% ipython --no-banner

In [1]: import numpy as np

In [2]: from numpy import linalg as LA

In [3]: np.set_printoptions(precision=3, suppress=True, linewidth=200)

In [4]: def tidy(a):
   ...:     return np.round(a, 3) + 0
   ...: 

In [5]: m1 = np.load("dump.npy")

In [6]: m1
Out[6]: 
array([[-3.,  1.,  0.,  0.,  0.,  0.],
       [ 0., -3.,  1.,  0.,  0.,  0.],
       [ 0.,  0., -3.,  1.,  0.,  0.],
       [ 0.,  0.,  0., -3.,  1.,  0.],
       [ 0.,  0.,  0.,  0., -3.,  1.],
       [ 0.,  0.,  0.,  0.,  0., -3.]])

In [7]: vec = np.array([0, 2, -2, 2, -2, 1])

In [8]: a = np.maximum(m1 @ vec, 0)

In [9]: np.maximum(m1 @ vec, 0) - np.maximum(-m1 @ vec, 0)
Out[9]: array([ 2., -8.,  8., -8.,  7., -3.])

In [10]: np.maximum(m1 @ (3 * vec), 0)
Out[10]: array([ 6.,  0., 24.,  0., 21.,  0.])

In [11]: rng = np.random.default_rng(17017)

In [12]: B = m1 + rng.integers(-2, 3, (6, 4)) @ rng.integers(-2, 3, (4, 6))

In [13]: B
Out[13]: 
array([[-1., -3., -4., -2., -5., -1.],
       [ 2., -7., -1., -4., -6.,  0.],
       [ 4.,  1., -1.,  2.,  0.,  0.],
       [ 0., -2., -5., -4., -2., -3.],
       [-2.,  1.,  0.,  1., -1.,  1.],
       [-6.,  3.,  2.,  1.,  5., -2.]])

In [14]: tidy(LA.svd(B - m1, compute_uv=False))
Out[14]: array([15.291,  6.867,  3.974,  1.11 ,  0.   ,  0.   ])

In [15]: LA.matrix_rank(B - m1, tol=1e-8)
Out[15]: np.int64(4)

In [16]: lab = rng.permutation(6)

In [17]: B = m1[:, lab] * rng.choice([-1, 1], 6)

In [18]: B
Out[18]: 
array([[ 0., -0., -0.,  0., -1., -3.],
       [ 0., -1., -0.,  0.,  3.,  0.],
       [ 0.,  3., -0.,  1., -0.,  0.],
       [ 1., -0., -0., -3., -0.,  0.],
       [-3., -0., -1.,  0., -0.,  0.],
       [ 0., -0.,  3.,  0., -0.,  0.]])

In [19]: U, _, Vt = LA.svd(m1.T @ B)

In [20]: tidy(LA.lstsq(m1, B)[0])
Out[20]: 
array([[ 0.,  0.,  0.,  0.,  0.,  1.],
       [ 0.,  0.,  0.,  0., -1.,  0.],
       [ 0., -1.,  0.,  0.,  0.,  0.],
       [ 0.,  0.,  0.,  1.,  0.,  0.],
       [ 1.,  0.,  0.,  0.,  0.,  0.],
       [ 0.,  0., -1.,  0.,  0.,  0.]])

In [21]: tidy(U @ Vt)
Out[21]: 
array([[ 0.,  0.,  0.,  0.,  0.,  1.],
       [ 0.,  0.,  0.,  0., -1.,  0.],
       [ 0., -1.,  0.,  0.,  0.,  0.],
       [ 0.,  0.,  0.,  1.,  0.,  0.],
       [ 1.,  0.,  0.,  0.,  0.,  0.],
       [ 0.,  0., -1.,  0.,  0.,  0.]])

In [22]: lab
Out[22]: array([4, 2, 5, 3, 1, 0])

In [23]: T = np.stack([m1, 5 * m1, m1[::-1]])

In [24]: T.sum(axis=0)
Out[24]: 
array([[-18.,   6.,   0.,   0.,   0.,  -3.],
       [  0., -18.,   6.,   0.,  -3.,   1.],
       [  0.,   0., -18.,   3.,   1.,   0.],
       [  0.,   0.,  -3., -17.,   6.,   0.],
       [  0.,  -3.,   1.,   0., -18.,   6.],
       [ -3.,   1.,   0.,   0.,   0., -18.]])

In [25]: T.shape
Out[25]: (3, 6, 6)

In [26]: X = np.array([[1, -1, 0, -3, 3, 0], [3, -2, -3, -3, -2, 1], [1, -1, 2, -1, 0, 1]])

In [27]: print(X)
[[ 1 -1  0 -3  3  0]
 [ 3 -2 -3 -3 -2  1]
 [ 1 -1  2 -1  0  1]]

In [28]: t = np.radians(15)

In [29]: R = np.eye(6)

In [30]: R[2, 2] = R[5, 5] = np.cos(t)

In [31]: R[2, 5], R[5, 2] = -np.sin(t), np.sin(t)

In [32]: tidy(R)
Out[32]: 
array([[ 1.   ,  0.   ,  0.   ,  0.   ,  0.   ,  0.   ],
       [ 0.   ,  1.   ,  0.   ,  0.   ,  0.   ,  0.   ],
       [ 0.   ,  0.   ,  0.966,  0.   ,  0.   , -0.259],
       [ 0.   ,  0.   ,  0.   ,  1.   ,  0.   ,  0.   ],
       [ 0.   ,  0.   ,  0.   ,  0.   ,  1.   ,  0.   ],
       [ 0.   ,  0.   ,  0.259,  0.   ,  0.   ,  0.966]])

In [33]: B = X @ R.T

In [34]: tidy(B)
Out[34]: 
array([[ 1.   , -1.   ,  0.   , -3.   ,  3.   ,  0.   ],
       [ 3.   , -2.   , -3.157, -3.   , -2.   ,  0.189],
       [ 1.   , -1.   ,  1.673, -1.   ,  0.   ,  1.484]])

In [35]: tidy(np.abs(B - X).max(axis=0))
Out[35]: array([0.   , 0.   , 0.327, 0.   , 0.   , 0.811])

In [36]: np.allclose(LA.norm(X, axis=1), LA.norm(B, axis=1))
Out[36]: True

In [37]: tidy(LA.svd(X, compute_uv=False)), tidy(LA.svd(B, compute_uv=False))
Out[37]: (array([6.325, 4.219, 2.488]), array([6.325, 4.219, 2.488]))

In [38]: vec = np.array([2, 0, 1, 0, 0, 0])

In [39]: a = np.maximum(B @ vec, 0)

In [40]: tidy(np.maximum(B @ (3 * vec), 0))
Out[40]: array([ 6.   ,  8.53 , 11.019])

In [41]: tidy(np.tanh(B @ vec))
Out[41]: array([0.964, 0.993, 0.999])

In [42]: vec = np.array([4, 0, 6, 5, 3, 8])

In [43]: a = np.maximum(X @ vec, 0)

In [44]: a
Out[44]: array([ 0,  0, 19])

In [45]: X.T @ a
Out[45]: array([ 19, -19,  38, -19,   0,  19])

In [46]: X * (a > 1e-9)[:, None]
Out[46]: 
array([[ 0,  0,  0,  0,  0,  0],
       [ 0,  0,  0,  0,  0,  0],
       [ 1, -1,  2, -1,  0,  1]])

In [47]: np.maximum(X @ (3 * vec), 0)
Out[47]: array([ 0,  0, 57])

In [48]: np.maximum(X @ vec, 0) - np.maximum(-X @ vec, 0)
Out[48]: array([ -2, -19,  19])

In [49]: B = X / np.sqrt((X ** 2).mean(axis=1, keepdims=True))

In [50]: LA.matrix_rank(B) == LA.matrix_rank(X)
Out[50]: np.True_

In [51]: LA.matrix_rank(X - X.mean(axis=1, keepdims=True))
Out[51]: np.int64(3)

In [52]: print(tidy(X - X.mean(axis=1, keepdims=True)))
[[ 1.    -1.     0.    -3.     3.     0.   ]
 [ 4.    -1.    -2.    -2.    -1.     2.   ]
 [ 0.667 -1.333  1.667 -1.333 -0.333  0.667]]

In [53]: B = X[0, 0] * X[1:] - np.outer(X[1:, 0], X[0])

In [54]: B
Out[54]: 
array([[  0,   1,  -3,   6, -11,   1],
       [  0,   0,   2,   2,  -3,   1]])

In [55]: X[:, 0] / X[0, 0]
Out[55]: array([1., 3., 1.])

In [56]: LA.matrix_rank(B), LA.matrix_rank(X)
Out[56]: (np.int64(2), np.int64(3))

In [57]: np.flatnonzero(~B.round(6).any(axis=1))
Out[57]: array([], dtype=int64)

In [58]: feats = np.array([[3, 3, 3, 6, 6, 5],
    ...:     [1, 1, 1, 4, 4, 3],
    ...:     [3, 3, 3, 6, 6, 5],
    ...:     [4, 4, 4, 7, 7, 6],
    ...:     [4, 4, 4, 7, 7, 6],
    ...:     [2, 2, 2, 5, 5, 4],
    ...:     [2, 2, 2, 5, 5, 4]])

In [59]: tidy(np.trace(LA.pinv(feats) @ feats))
Out[59]: np.float64(2.0)

In [60]: print(np.abs(np.diag(LA.qr(feats)[1])) > 1e-9)
[ True False False  True False False]

In [61]: K = np.loadtxt("block5.csv", delimiter=",")

In [62]: K
Out[62]: 
array([[-1.   ,  1.1  ,  0.976, -0.6  ],
       [-1.1  ,  1.3  ,  1.124, -0.4  ],
       [ 0.3  ,  0.7  , -0.326,  0.1  ],
       [ 0.2  , -0.3  , -0.188,  0.7  ],
       [ 0.2  ,  1.2  , -0.191,  0.6  ],
       [ 0.1  ,  0.   , -0.094,  0.5  ],
       [ 0.1  ,  1.   , -0.127,  1.7  ],
       [-2.4  , -1.1  ,  2.408,  1.9  ],
       [-0.4  ,  0.1  ,  0.434,  0.1  ],
       [-1.5  , -0.6  ,  1.514,  0.4  ],
       [ 1.8  ,  1.5  , -1.813, -0.4  ],
       [ 0.9  ,  0.5  , -0.922, -1.6  ],
       [ 1.5  ,  0.4  , -1.479,  0.   ],
       [ 0.1  ,  0.1  , -0.092,  0.7  ],
       [ 0.   ,  0.2  , -0.023,  0.9  ],
       [ 0.3  , -0.8  , -0.318,  1.8  ]])

In [63]: U, sigma, Vt = LA.svd(K)

In [64]: np.argmax(sigma[:-1] / (sigma[1:] + 1e-6)) + 1
Out[64]: np.int64(3)

In [65]: B = U[:, :3] @ np.diag(sigma[:3]) @ Vt[:3]

In [66]: tidy(np.abs(K - B).max())
Out[66]: np.float64(0.016)

In [67]: tidy(LA.norm(K - B, 2)), tidy(sigma[3])
Out[67]: (np.float64(0.053), np.float64(0.053))

In [68]: LA.matrix_rank(B)
Out[68]: np.int64(3)

In [69]: cov = np.cov(K, rowvar=False)

In [70]: tidy(np.corrcoef(K[:, 0], K[:, 1])[0, 1])
Out[70]: np.float64(0.426)

In [71]: print(tidy(np.median(K, axis=0)))
[ 0.1   0.3  -0.11  0.45]

In [72]: print(np.argwhere(np.triu(np.abs(np.corrcoef(K.T)) > 0.8, 1)))
[[0 2]]

In [73]: tidy(cov)
Out[73]: 
array([[ 1.128,  0.352, -1.133, -0.323],
       [ 0.352,  0.606, -0.355, -0.395],
       [-1.133, -0.355,  1.139,  0.322],
       [-0.323, -0.395,  0.322,  0.867]])

In [74]: tidy(np.polyfit(K[:, 0], K[:, 1], 1))
Out[74]: array([0.312, 0.349])
